% ipython --no-banner

In [1]: import numpy as np

In [2]: import numpy.linalg as la

In [3]: np.set_printoptions(precision=1, suppress=True, linewidth=200)

In [4]: W0 = np.load("out15.npy")

In [5]: W0
Out[5]: 
array([[  4.6,  -4. ,  -1.8],
       [-11.3,   4.3,   0.3],
       [ -8.6,   6.1,   2.3],
       [ -3.4,   0.9,  -0.3],
       [ -3.1,   2.4,   0.9],
       [  1. ,  -0.1,   0.4],
       [  5.8,  -4.2,  -1.7],
       [ -5. ,   1.8,   0.1],
       [-11.8,   5.9,   1.2],
       [  9.6,  -5.6,  -1.5],
       [ -6.2,   1.7,  -0.1],
       [ -6. ,   4.7,   2. ],
       [ -4.4,  -0.3,  -1.3],
       [  1.7,  -1.9,  -0.8],
       [  1.9,   0.2,   1.1],
       [  2.1,  -0.1,   0.4],
       [ -8.6,   6.6,   2.4],
       [  8.4,  -2.3,   0.5],
       [ -7.2,   2. ,  -0.4],
       [  8.6,  -5.7,  -1.8],
       [  9.6,  -5.9,  -1.4],
       [  3.6,  -0.9,   0.3],
       [  4.5,  -0.4,   0.9],
       [  2.1,   0.4,   1. ],
       [-12. ,   6.7,   1.9],
       [  6. ,  -1.7,   0.2]])

In [6]: round(la.norm(W0, 2) / la.norm(W0), 1)
Out[6]: np.float64(1.0)

In [7]: np.argsort(-la.norm(W0, axis=0).round(6), kind="stable")[:3]
Out[7]: array([0, 1, 2])

In [8]: round(np.log10(la.cond(W0)))
Out[8]: 2

In [9]: la.cond(W0) > 100
Out[9]: np.False_

In [10]: d = la.norm(W0[:, None] - W0[None], axis=-1)

In [11]: d[22].round(6).argsort(kind="stable")[:4]
Out[11]: array([22, 21, 25, 15])

In [12]: d[:5, :5]
Out[12]: 
array([[ 0. , 18.1, 17.1,  9.5, 10.4],
       [18.1,  0. ,  3.8,  8.6,  8.4],
       [17.1,  3.8,  0. ,  7.8,  6.8],
       [ 9.5,  8.6,  7.8,  0. ,  1.9],
       [10.4,  8.4,  6.8,  1.9,  0. ]])
